In [1]: import numpy as np

In [2]: import numpy.linalg as la

In [3]: np.set_printoptions(precision=4, suppress=True, linewidth=120)

In [4]: def rd(a):
   ...:     return np.round(a, 4) + 0
   ...: 

In [5]: W0 = np.load("m.npy")

In [6]: W0
Out[6]: 
array([[ 2, -1,  0,  0,  0,  0],
       [ 2,  0,  0,  0,  0,  0],
       [-2, -1,  0,  0,  0,  0],
       [ 0,  0,  2, -1,  0,  0],
       [ 0,  0,  2,  0,  0,  0],
       [ 0,  0, -2, -1,  0,  0],
       [ 0,  0,  0,  0,  2, -1],
       [ 0,  0,  0,  0,  2,  0],
       [ 0,  0,  0,  0, -2, -1]])

In [7]: M2 = np.c_[W0[:, :5] @ np.array([[0, 0, 0, 2, 2],
   ...:     [2, 1, 2, 1, 1],
   ...:     [2, 2, 0, 2, 0],
   ...:     [0, 1, 1, 1, 1],
   ...:     [1, 2, 2, 1, 0]]), np.array([-2, 0, 1, 1, -1, -2, -1, -3, 2])]

In [8]: M2
Out[8]: 
array([[-2, -1, -2,  3,  3, -2],
       [ 0,  0,  0,  4,  4,  0],
       [-2, -1, -2, -5, -5,  1],
       [ 4,  3, -1,  3, -1,  1],
       [ 4,  4,  0,  4,  0, -1],
       [-4, -5, -1, -5, -1, -2],
       [ 2,  4,  4,  2,  0, -1],
       [ 2,  4,  4,  2,  0, -3],
       [-2, -4, -4, -2,  0,  2]])

In [9]: la.matrix_rank(np.c_[W0, M2])
Out[9]: np.int64(7)

In [10]: rd(la.norm(la.qr(W0)[0].T @ M2, axis=0) ** 2 / ((M2 ** 2).sum(axis=0) + 1e-12))
Out[10]: array([1.    , 1.    , 1.    , 1.    , 1.    , 0.7133])

In [11]: rd(la.lstsq(W0, M2[:, 0])[0])
Out[11]: array([0., 2., 2., 0., 1., 0.])

In [12]: la.matrix_rank(M2)
Out[12]: np.int64(6)

In [13]: Q, V = la.qr(W0[:, :4])[0], la.qr(W0[:, 4:])[0]

In [14]: sig = la.svd(Q.T @ V, compute_uv=False)

In [15]: rd(sig)
Out[15]: array([0., 0.])

In [16]: M2 = W0[0, 0] * W0[1:] - np.outer(W0[1:, 0], W0[0])

In [17]: M2
Out[17]: 
array([[ 0,  2,  0,  0,  0,  0],
       [ 0, -4,  0,  0,  0,  0],
       [ 0,  0,  4, -2,  0,  0],
       [ 0,  0,  4,  0,  0,  0],
       [ 0,  0, -4, -2,  0,  0],
       [ 0,  0,  0,  0,  4, -2],
       [ 0,  0,  0,  0,  4,  0],
       [ 0,  0,  0,  0, -4, -2]])

In [18]: np.flatnonzero(~M2.round(6).any(axis=1))
Out[18]: array([], dtype=int64)

In [19]: la.matrix_rank(M2), la.matrix_rank(W0)
Out[19]: (np.int64(5), np.int64(6))

In [20]: data = np.load("out15.npy")

In [21]: data
Out[21]: 
array([[-3,  0,  0,  0],
       [ 0, -1,  0,  0],
       [ 0,  0,  0,  0],
       [ 0,  0,  0,  2]])

In [22]: la.matrix_power(data - np.diag(np.diag(data)), 4)
Out[22]: 
array([[0, 0, 0, 0],
       [0, 0, 0, 0],
       [0, 0, 0, 0],
       [0, 0, 0, 0]])

In [23]: la.matrix_rank(data - data[0, 0] * np.eye(4))
Out[23]: np.int64(3)

In [24]: rd(np.sort(la.eigvals(data)))
Out[24]: array([-3., -1.,  0.,  2.])

In [25]: data @ data
Out[25]: 
array([[9, 0, 0, 0],
       [0, 1, 0, 0],
       [0, 0, 0, 0],
       [0, 0, 0, 4]])

In [26]: rng = np.random.default_rng(41)

In [27]: J = rng.normal(size=(28, 3)) + 10 * np.array([5, 5, 4])

In [28]: rd(J)
Out[28]: 
array([[48.7683, 50.2671, 39.9931],
       [50.5015, 48.6733, 41.1078],
       [50.0938, 48.8292, 38.6418],
       [48.6934, 49.2824, 41.1856],
       [50.8945, 49.456 , 39.4534],
       [51.9296, 50.9028, 39.1966],
       [49.8503, 49.5697, 40.1515],
       [50.8791, 49.7251, 40.3693],
       [50.5683, 50.7835, 39.3696],
       [49.7782, 51.9724, 39.814 ],
       [50.0299, 50.4409, 39.4227],
       [49.6103, 51.6782, 41.2965],
       [48.8966, 50.0652, 38.7106],
       [48.4683, 50.0027, 41.5246],
       [49.9182, 51.4702, 38.9431],
       [50.1363, 50.0809, 40.0862],
       [50.9934, 50.5734, 39.451 ],
       [48.6487, 49.4462, 39.9794],
       [49.4493, 48.4749, 38.2364],
       [50.8113, 50.2564, 39.4144],
       [50.4408, 50.4944, 39.7865],
       [49.5729, 51.1488, 40.8532],
       [51.4325, 51.0122, 40.2584],
       [49.5509, 49.6574, 39.4054],
       [50.0653, 50.2092, 41.1666],
       [51.3476, 49.982 , 40.39  ],
       [48.8245, 49.3223, 38.9137],
       [50.1267, 49.4619, 39.2259]])

In [29]: basis = J[[18, 25]].astype(float)

In [30]: for _ in range(4):
    ...:     lab = la.norm(J[:, None] - basis, axis=-1).argmin(axis=1)
    ...:     basis = np.array([J[lab == j].mean(axis=0) for j in range(2)])
    ...: 

In [31]: lab
Out[31]: array([0, 0, 0, 0, 1, 1, 0, 1, 1, 1, 1, 1, 0, 0, 1, 1, 1, 0, 0, 1, 1, 1, 1, 0, 1, 1, 0, 0])

In [32]: rd(basis[1] - basis[0])
Out[32]: array([1.2028, 1.2156, 0.1982])

In [33]: np.bincount(lab)
Out[33]: array([12, 16])

In [34]: rd(basis)
Out[34]: 
array([[49.3227, 49.421 , 39.7563],
       [50.5255, 50.6367, 39.9545]])

In [35]: cen = J - J.mean(axis=0)

In [36]: U, sig, Vh = la.svd(cen, full_matrices=False)

In [37]: rd(cen.mean(axis=0))
Out[37]: array([0., 0., 0.])

In [38]: rd(Vh[0] * np.sign(Vh[0, np.abs(Vh[0]).argmax()]))
Out[38]: array([0.7364, 0.6706, 0.0891])

In [39]: np.abs(U[:, 0]).argmax()
Out[39]: np.int64(5)

In [40]: (np.sign(U[:, 0]) == np.sign(U[0, 0])).astype(int)
Out[40]: array([1, 1, 1, 1, 0, 0, 1, 0, 0, 0, 0, 0, 1, 1, 0, 0, 0, 1, 1, 0, 0, 0, 0, 1, 0, 0, 1, 1])

In [41]: la.matrix_rank(cen)
Out[41]: np.int64(3)

In [42]: rd(sig)
Out[42]: array([5.129 , 4.869 , 3.7887])

In [43]: mat = np.array([[-1.0, 1.0, 1.0, 1.0],
    ...:     [1.0, -1.0, 1.0, 1.0],
    ...:     [1.0, 1.0, -1.0, 1.0],
    ...:     [1.0, 1.0, 1.0, -1.0]])

In [44]: mat
Out[44]: 
array([[-1.,  1.,  1.,  1.],
       [ 1., -1.,  1.,  1.],
       [ 1.,  1., -1.,  1.],
       [ 1.,  1.,  1., -1.]])

In [45]: lab = rng.permutation(6)

In [46]: M2 = W0[:, lab] * rng.choice([-1, 1], 6)

In [47]: M2
Out[47]: 
array([[ 0,  0, -2,  0, -1,  0],
       [ 0,  0, -2,  0,  0,  0],
       [ 0,  0,  2,  0, -1,  0],
       [ 0,  1,  0,  0,  0, -2],
       [ 0,  0,  0,  0,  0, -2],
       [ 0,  1,  0,  0,  0,  2],
       [ 2,  0,  0,  1,  0,  0],
       [ 2,  0,  0,  0,  0,  0],
       [-2,  0,  0,  1,  0,  0]])

In [48]: U, _, Vh = la.svd(W0.T @ M2)

In [49]: U @ Vh
Out[49]: 
array([[ 0.,  0., -1.,  0.,  0.,  0.],
       [ 0.,  0.,  0.,  0.,  1.,  0.],
       [ 0.,  0.,  0.,  0.,  0., -1.],
       [ 0., -1.,  0.,  0.,  0.,  0.],
       [ 1.,  0.,  0.,  0.,  0.,  0.],
       [ 0.,  0.,  0., -1.,  0.,  0.]])

In [50]: P = np.triu(np.array([[4, 0, 0, 5], [1, 5, 3, 4], [0, 0, 0, 0], [2, 5, 2, 1]]), 1) + np.eye(4)

In [51]: M2 = P @ mat @ la.inv(P)

In [52]: P @ mat - mat @ P
Out[52]: 
array([[ 5.,  5.,  2., -4.],
       [ 7.,  7.,  4., -2.],
       [ 0.,  0., -3., -9.],
       [ 0.,  0., -3., -9.]])

In [53]: la.matrix_rank(M2)
Out[53]: np.int64(4)

In [54]: rd(la.det(M2))
Out[54]: np.float64(-16.0)

In [55]: np.trace(M2), np.trace(mat)
Out[55]: (np.float64(-4.0), np.float64(-4.0))

In [56]: M2 = mat[0, 0] * mat[1:] - np.outer(mat[1:, 0], mat[0])

In [57]: M2
Out[57]: 
array([[ 0.,  0., -2., -2.],
       [ 0., -2.,  0., -2.],
       [ 0., -2., -2.,  0.]])

In [58]: la.matrix_rank(M2), la.matrix_rank(mat)
Out[58]: (np.int64(3), np.int64(4))

In [59]: mat[:, 0] / mat[0, 0]
Out[59]: array([ 1., -1., -1., -1.])

In [60]: x0 = np.array([3, -3, -1, 2])

In [61]: y = mat @ x0

In [62]: coef, lr = np.zeros(4), 1 / la.norm(mat, 2) ** 2

In [63]: for i in range(10):
    ...:     coef -= lr * mat.T @ (mat @ coef - y)
    ...:     if i % 2 == 0: print(i, round(la.norm(mat @ coef - y), 4))
    ...: 
0 0.0
2 0.0
4 0.0
6 0.0
8 0.0

In [64]: coef
Out[64]: array([ 3., -3., -1.,  2.])

In [65]: feats = np.loadtxt("sample17.csv", delimiter=",")

In [66]: rd(feats)
Out[66]: 
array([[ 0.5399,  0.5915, -0.4601,  0.1972,  0.3286],
       [ 0.5915,  0.2394,  0.5915, -0.2535, -0.4225],
       [-0.4601,  0.5915,  0.5399,  0.1972,  0.3286],
       [ 0.1972, -0.2535,  0.1972,  0.9155, -0.1408],
       [ 0.3286, -0.4225,  0.3286, -0.1408,  0.7653]])

In [67]: Q, V = la.qr(feats[:, :4])[0], la.qr(feats[:, 4:])[0]

In [68]: sig = la.svd(Q.T @ V, compute_uv=False)

In [69]: (sig > 0.9).sum()
Out[69]: np.int64(0)

In [70]: rd(la.norm(Q @ Q.T - V @ V.T, 2))
Out[70]: np.float64(1.0)

In [71]: arr = np.diag(np.array([1, 1, 0]))

In [72]: arr
Out[72]: 
array([[1, 0, 0],
       [0, 1, 0],
       [0, 0, 0]])

In [73]: M2 = arr + rng.integers(-2, 3, (3, 2)) @ rng.integers(-2, 3, (2, 3))

In [74]: M2
Out[74]: 
array([[ 2, -3,  0],
       [-1,  4,  0],
       [-1, -1,  0]])

In [75]: M2 - arr
Out[75]: 
array([[ 1, -3,  0],
       [-1,  3,  0],
       [-1, -1,  0]])

In [76]: rd(la.svd(M2 - arr, compute_uv=False))
Out[76]: array([4.5204, 1.2514, 0.    ])

In [77]: r = la.matrix_rank(arr)

In [78]: r
Out[78]: np.int64(2)

In [79]: N = la.svd(arr)[2][r:].T

In [80]: [int(la.matrix_rank(arr[:, :j + 1])) for j in range(3)]
Out[80]: [1, 2, 2]

In [81]: arr @ N
Out[81]: 
array([[0.],
       [0.],
       [0.]])
